$ python3 -q
>>> import numpy as np
>>> np.set_printoptions(precision=2, suppress=True, linewidth=160)
>>> J = np.load("layer15.npy")
>>> J
array([[ 1.,  9.,  1.,  0.],
       [-3., -1.,  3.,  2.],
       [ 0.,  0., -2., -9.],
       [ 0.,  0., -4.,  1.]])
>>> out = J / np.sqrt((J ** 2).mean(axis=1, keepdims=True))
>>> np.linalg.matrix_rank(J - J.mean(axis=1, keepdims=True))
np.int64(3)
>>> J - J.mean(axis=1, keepdims=True)
array([[-1.75,  6.25, -1.75, -2.75],
       [-3.25, -1.25,  2.75,  1.75],
       [ 2.75,  2.75,  0.75, -6.25],
       [ 0.75,  0.75, -3.25,  1.75]])
>>> np.linalg.matrix_rank(out) == np.linalg.matrix_rank(J)
np.True_
>>> E = np.loadtxt("run16.csv", delimiter=",")
>>> E
array([[ 16.6 ,   9.16,  -5.58, -18.33, -17.6 ,  -0.47],
       [ 16.89,   9.29,  -6.79, -18.4 , -17.42,   1.32],
       [  3.01,  51.01, -29.67, -11.49,   1.6 ,  -2.3 ],
       [  3.91,  51.37, -29.16, -11.44,   3.15,  -3.45],
       [ 18.36,   9.83,  -8.45, -17.27, -18.46,  -1.13],
       [ -9.08,   8.93,  -1.23,   2.62, -19.45,   1.01],
       [  5.05,  52.19, -31.67, -13.7 ,   2.69,  -2.45],
       [  3.59,  52.31, -30.82, -10.39,   2.64,  -1.07],
       [ 18.42,   9.83,  -9.65, -18.19, -15.32,   0.49],
       [ 17.68,  11.47,  -7.89, -18.65, -18.19,   0.8 ],
       [  4.96,  51.08, -30.89, -14.02,   3.24,  -2.09],
       [ 18.6 ,  10.92,  -7.19, -19.35, -18.6 ,  -0.29],
       [  5.98,  51.73, -29.82, -11.31,   0.22,  -0.31],
       [ 17.88,   9.23,  -9.08, -18.34, -18.49,  -1.85],
       [ 15.9 ,  10.01,  -8.85, -19.23, -18.53,  -1.66],
       [ -9.2 ,   8.53,  -0.77,   3.18, -16.04,   0.22],
       [ -6.95,  10.95,  -0.19,   3.35, -17.76,   1.28],
       [ 19.01,   9.67,  -8.19, -17.91, -18.89,   0.56]])
>>> Xc = (E - E.mean(axis=0)) / E.std(axis=0)
>>> Xc.std(axis=0)
array([1., 1., 1., 1., 1., 1.])
>>> np.argwhere(np.abs(Xc) > 2)
array([[ 3,  5],
       [ 5,  3],
       [15,  3],
       [16,  3]])
>>> beta = np.linalg.lstsq(np.delete(Xc, 2, axis=1), Xc[:, 2])[0]
>>> np.round(1 - np.var(Xc[:, 2] - np.delete(Xc, 2, axis=1) @ beta), 2)
np.float64(0.99)
>>> beta
array([-0.13, -0.81,  0.08, -0.18,  0.03])
>>> out = E / np.linalg.norm(E, axis=1)
Traceback (most recent call last):
  File "<python-input-16>", line 1, in <module>
    out = E / np.linalg.norm(E, axis=1)
          ~~^~~~~~~~~~~~~~~~~~~~~~~~~~~
ValueError: operands could not be broadcast together with shapes (18,6) (18,) 
>>> out = E / np.linalg.norm(E, axis=1, keepdims=True)
>>> gram = out @ out.T
>>> np.linalg.norm(out, axis=1)
array([1., 1., 1., 1., 1., 1., 1., 1., 1., 1., 1., 1., 1., 1., 1., 1., 1., 1.])
>>> (gram - 2 * np.eye(18)).round(6).argmax(axis=1)
array([11, 11,  7,  2, 13, 15, 10,  2, 17, 11,  6,  9,  7,  4, 13,  5,  5,  4])
>>> gram[8]
array([0.99, 0.99, 0.51, 0.51, 0.99, 0.24, 0.54, 0.5 , 1.  , 0.99, 0.54, 0.99, 0.55, 0.99, 0.99, 0.16, 0.26, 0.99])
>>> vec = np.array([3, 2, 2, 0, 0, 1])
>>> h1 = np.maximum(E @ vec, 0)
>>> np.flatnonzero(h1 > 1e-9)
array([ 0,  1,  2,  3,  4,  6,  7,  8,  9, 10, 11, 12, 13, 14, 16, 17])
>>> np.tanh(E @ vec)
array([ 1.  ,  1.  ,  1.  ,  1.  ,  1.  , -1.  ,  1.  ,  1.  ,  1.  ,  1.  ,  1.  ,  1.  ,  1.  ,  1.  ,  1.  , -1.  ,  0.96,  1.  ])
>>> E.T @ h1
array([ 10509.04,  21797.67, -13857.25, -13298.07,  -8497.48,   -711.28])
>>> u = np.array([2, -3, -3, -1, 1, 3, 3, 0, -2, -1, 0])
>>> v = np.array([0, -2, -4, -8, 5, -6])
>>> arr = u[:, None] + v[None, :]
>>> arr
array([[  2,   0,  -2,  -6,   7,  -4],
       [ -3,  -5,  -7, -11,   2,  -9],
       [ -3,  -5,  -7, -11,   2,  -9],
       [ -1,  -3,  -5,  -9,   4,  -7],
       [  1,  -1,  -3,  -7,   6,  -5],
       [  3,   1,  -1,  -5,   8,  -3],
       [  3,   1,  -1,  -5,   8,  -3],
       [  0,  -2,  -4,  -8,   5,  -6],
       [ -2,  -4,  -6, -10,   3,  -8],
       [ -1,  -3,  -5,  -9,   4,  -7],
       [  0,  -2,  -4,  -8,   5,  -6]])
>>> out = np.array([[0, 1], [2, 3], [4, 3], [1, 2], [3, 4], [4, 2]])
>>> np.einsum("ik,kj->ji", arr, out)
array([[ -9, -79, -79, -51, -23,   5,   5, -37, -65, -51, -37],
       [  4, -71, -71, -41, -11,  19,  19, -26, -56, -41, -26]])
>>> np.vstack([arr, out.T]).shape
(13, 6)
>>> arr @ out
array([[ -9,   4],
       [-79, -71],
       [-79, -71],
       [-51, -41],
       [-23, -11],
       [  5,  19],
       [  5,  19],
       [-37, -26],
       [-65, -56],
       [-51, -41],
       [-37, -26]])
>>> np.einsum("ik,kj->ij", arr, out)
array([[ -9,   4],
       [-79, -71],
       [-79, -71],
       [-51, -41],
       [-23, -11],
       [  5,  19],
       [  5,  19],
       [-37, -26],
       [-65, -56],
       [-51, -41],
       [-37, -26]])
